>>> import numpy as np
>>> np.set_printoptions(suppress=True, linewidth=160)
>>> def tidy(a):
...     return np.round(a, 3) + 0
... 
>>> feats = np.array([[4, -2, 2], [-2, 1, -1], [2, -1, 1]])
>>> vals, evecs = np.linalg.eigh(feats)
>>> np.unique(vals.round(6) + 0, return_counts=True)[1]
array([2, 1])
>>> tidy(np.abs(evecs[:, -1]))
array([0.816, 0.408, 0.408])
>>> (vals > 1e-8).sum(), (vals < -1e-8).sum()
(np.int64(1), np.int64(0))
>>> tidy(vals)
array([0., 0., 6.])
>>> left, sigma, vt = np.linalg.svd(feats)
>>> evecs = vt[:(sigma > 1e-8).sum()]
>>> rng = np.random.default_rng(898)
>>> vec = feats[2] + 3 * feats[1] + rng.integers(2) * np.eye(3)[1]
>>> vec
array([-4.,  2., -2.])
>>> tidy(np.diag(evecs.T @ evecs))
array([0.667, 0.167, 0.167])
>>> tidy(np.linalg.norm(vec - evecs.T @ evecs @ vec))
np.float64(0.0)
>>> tidy(np.linalg.norm(feats[1], 1)), tidy(np.linalg.norm(feats[1], np.inf))
(np.float64(4.0), np.float64(2.0))
>>> tidy(np.linalg.norm(feats, axis=1))
array([4.899, 2.449, 2.449])
>>> tidy(np.linalg.norm(feats) ** 2 / np.linalg.norm(feats, 2) ** 2)
np.float64(1.0)
>>> np.linalg.norm(feats, axis=1).argmax()
np.int64(0)
>>> M = np.load("x.npy")
>>> M
array([[ 3.,  2., -1.],
       [ 2.,  6., -2.],
       [-1., -2.,  3.]])
>>> Q = M.astype(float).copy()
>>> for j in range(3):
...     Q[:, j] -= Q[:, :j] @ (Q[:, :j].T @ Q[:, j])
...     Q[:, j] /= np.linalg.norm(Q[:, j])
... 
>>> tidy(Q)
array([[ 0.802, -0.582,  0.136],
       [ 0.535,  0.8  ,  0.272],
       [-0.267, -0.145,  0.953]])
>>> tidy(Q.T @ Q)
array([[1., 0., 0.],
       [0., 1., 0.],
       [0., 0., 1.]])
>>> idx = rng.integers(0, 3, 3)
>>> mat = np.triu((idx[:, None] == idx) & (rng.random((3, 3)) < 0.8), 1).astype(int)
>>> mat += mat.T
>>> mat
array([[0, 1, 0],
       [1, 0, 0],
       [0, 0, 0]])
>>> # rows and columns are dependent
>>> np.linalg.lstsq(mat[:-1].T, mat[-1])[2]
np.int32(2)
>>> np.allclose(mat[:-1].T @ np.linalg.lstsq(mat[:-1].T, mat[-1])[0], mat[-1])
True
>>> np.abs(np.diag(np.linalg.qr(mat)[1])) > 1e-9
array([ True,  True, False])
>>> np.unique(mat.round(6), axis=0).shape
(3, 3)
>>> tidy(np.linalg.norm(M[2], 1)), tidy(np.linalg.norm(M[2], np.inf))
(np.float64(6.0), np.float64(3.0))
>>> M[2] @ M[0]
np.float64(-10.0)
>>> tidy(np.linalg.norm(M, axis=1))
array([3.742, 6.633, 3.742])
>>> tidy(np.linalg.norm(M, 2))
np.float64(8.0)
>>> tidy(np.linalg.norm(M, axis=0))
array([3.742, 6.633, 3.742])
>>> tidy(np.linalg.norm(M) ** 2 / np.linalg.norm(M, 2) ** 2)
np.float64(1.125)
>>> tidy(np.linalg.norm(M, "nuc"))
np.float64(12.0)
>>> tidy(np.linalg.norm(M, 1)), tidy(np.linalg.norm(M, np.inf))
(np.float64(10.0), np.float64(10.0))
>>> tidy(np.linalg.norm(M[2] - M[0]))
np.float64(6.928)
>>> K = np.loadtxt("case11.csv", delimiter=",")
>>> K
array([[9., 1., 3.],
       [1., 9., 1.],
       [3., 1., 9.]])
>>> vals, evecs = np.linalg.eigh(K)
>>> tidy(evecs @ np.diag(vals) @ evecs.T)
array([[9., 1., 3.],
       [1., 9., 1.],
       [3., 1., 9.]])
>>> vals.sum(), np.trace(K)
(np.float64(27.0), np.float64(27.0))
>>> tidy(np.linalg.svd(K, compute_uv=False))
array([12.562,  8.438,  6.   ])
>>> tidy(np.abs(evecs[:, -1]))
array([0.657, 0.369, 0.657])
>>> np.unique(vals.round(6) + 0, return_counts=True)[1]
array([1, 1, 1])
>>> tidy(np.linalg.eigvalsh(K + 4 * np.eye(3)))
array([10.   , 12.438, 16.562])
>>> low = np.linalg.cholesky(K)
>>> tidy(np.diag(low) ** 2)
array([9.   , 8.889, 7.95 ])
>>> tidy(K / np.sqrt(np.outer(np.diag(K), np.diag(K))))
array([[1.   , 0.111, 0.333],
       [0.111, 1.   , 0.111],
       [0.333, 0.111, 1.   ]])
>>> tidy(low)
array([[3.   , 0.   , 0.   ],
       [0.333, 2.981, 0.   ],
       [1.   , 0.224, 2.82 ]])
>>> np.prod(np.diag(low)) ** 2, tidy(np.linalg.det(K))
(np.float64(636.0), np.float64(636.0))
